$ python3 -q
>>> import numpy as np
>>> from numpy import linalg as LA
>>> np.set_printoptions(precision=4, suppress=True, linewidth=160, legacy="1.25")
>>> M = np.array([[18, -18, 0], [-8, 8, 0], [-16, 16, 0]])
>>> U, sv, Vh = LA.svd(M)
>>> V = Vh[:(sv > 1e-8).sum()]
>>> rng = np.random.default_rng(9210)
>>> x0 = M[1] + 4 * M[0] + rng.integers(2) * np.eye(3)[2]
>>> x0
array([ 64., -64.,   0.])
>>> np.round(LA.norm(x0 - V.T @ V @ x0), 4)
0.0
>>> V.T @ V
array([[ 0.5, -0.5,  0. ],
       [-0.5,  0.5,  0. ],
       [ 0. ,  0. ,  0. ]])
>>> r0 = np.array([-3, 4, -3])
>>> mat = np.outer(rng.normal(size=25), r0) + 0.3 * rng.normal(size=(25, 3))
>>> mat
array([[-1.4304,  1.6234, -1.1111],
       [ 2.2874, -3.223 ,  2.1589],
       [ 0.3435,  0.7413,  0.4605],
       [-1.3899,  1.997 , -1.497 ],
       [-3.9469,  4.7952, -4.1643],
       [-0.5505,  0.8493, -0.872 ],
       [-0.3227,  0.6068, -0.6632],
       [ 3.6142, -5.8084,  4.5173],
       [-1.4535,  1.8823, -1.5032],
       [ 1.9828, -2.6197,  1.7276],
       [ 1.105 , -0.8907,  0.1318],
       [ 6.2526, -7.8832,  5.8241],
       [-1.3523,  1.5676, -1.9509],
       [-0.6519,  0.6546, -0.6045],
       [ 3.9988, -5.8199,  5.0262],
       [ 2.5138, -2.4768,  1.8639],
       [ 2.4796, -3.4327,  3.0227],
       [ 1.3276, -2.0511,  2.036 ],
       [ 4.1562, -5.2021,  3.7592],
       [-0.5652,  0.3739, -0.5238],
       [ 0.3337, -1.0737,  0.3304],
       [ 5.4649, -7.0988,  5.4343],
       [-3.656 ,  4.2128, -3.3448],
       [ 1.4818, -1.6844,  1.7481],
       [ 1.5456, -2.524 ,  1.3721]])
>>> cen = mat - mat.mean(axis=0)
>>> V = LA.svd(cen)[2][:1]
>>> B = cen - cen @ V.T @ V
>>> round(float(LA.norm(B) / LA.norm(cen)), 4)
0.0881
>>> B.std(axis=0)
array([0.2599, 0.213 , 0.2727])
>>> U, sv, Vh = LA.svd(mat)
>>> sv
array([26.1545,  1.652 ,  1.4483])
>>> B = U[:, :1] @ np.diag(sv[:1]) @ Vh[:1]
>>> LA.matrix_rank(mat, rtol=0.05)
3
>>> hat = mat @ LA.solve(mat.T @ mat, mat.T)
>>> hat @ mat[:, 0]
array([-1.4304,  2.2874,  0.3435, -1.3899, -3.9469, -0.5505, -0.3227,  3.6142, -1.4535,  1.9828,  1.105 ,  6.2526, -1.3523, -0.6519,  3.9988,  2.5138,  2.4796,
        1.3276,  4.1562, -0.5652,  0.3337,  5.4649, -3.656 ,  1.4818,  1.5456])
>>> round(np.trace(hat), 4)
3.0
>>> np.allclose(hat @ hat, hat)
True
>>> np.round(LA.eigvalsh(hat), 4) + 0
array([0., 0., 0., 0., 0., 0., 0., 0., 0., 0., 0., 0., 0., 0., 0., 0., 0., 0., 0., 0., 0., 0., 1., 1., 1.])
>>> B = mat + rng.integers(-2, 3, (25, 1)) @ rng.integers(-2, 3, (1, 3))
>>> B
array([[ -1.4304,   5.6234,   2.8889],
       [  2.2874,  -3.223 ,   2.1589],
       [  0.3435,   0.7413,   0.4605],
       [ -1.3899,   3.997 ,   0.503 ],
       [ -3.9469,   6.7952,  -2.1643],
       [ -0.5505,   0.8493,  -0.872 ],
       [ -0.3227,   4.6068,   3.3368],
       [  3.6142,  -9.8084,   0.5173],
       [ -1.4535,  -2.1177,  -5.5032],
       [  1.9828,   1.3803,   5.7276],
       [  1.105 ,  -0.8907,   0.1318],
       [  6.2526,  -7.8832,   5.8241],
       [ -1.3523,   5.5676,   2.0491],
       [ -0.6519,  -3.3454,  -4.6045],
       [  3.9988,  -7.8199,   3.0262],
       [  2.5138,   1.5232,   5.8639],
       [  2.4796,  -3.4327,   3.0227],
       [  1.3276,  -6.0511,  -1.964 ],
       [  4.1562,  -3.2021,   5.7592],
       [ -0.5652,  -1.6261,  -2.5238],
       [  0.3337,  -1.0737,   0.3304],
       [  5.4649, -11.0988,   1.4343],
       [ -3.656 ,   8.2128,   0.6552],
       [  1.4818,   2.3156,   5.7481],
       [  1.5456,  -2.524 ,   1.3721]])
>>> np.abs(B - mat).sum(axis=1)
array([8., 0., 0., 4., 4., 0., 8., 8., 8., 8., 0., 0., 8., 8., 4., 8., 0., 8., 4., 4., 0., 8., 8., 8., 0.])
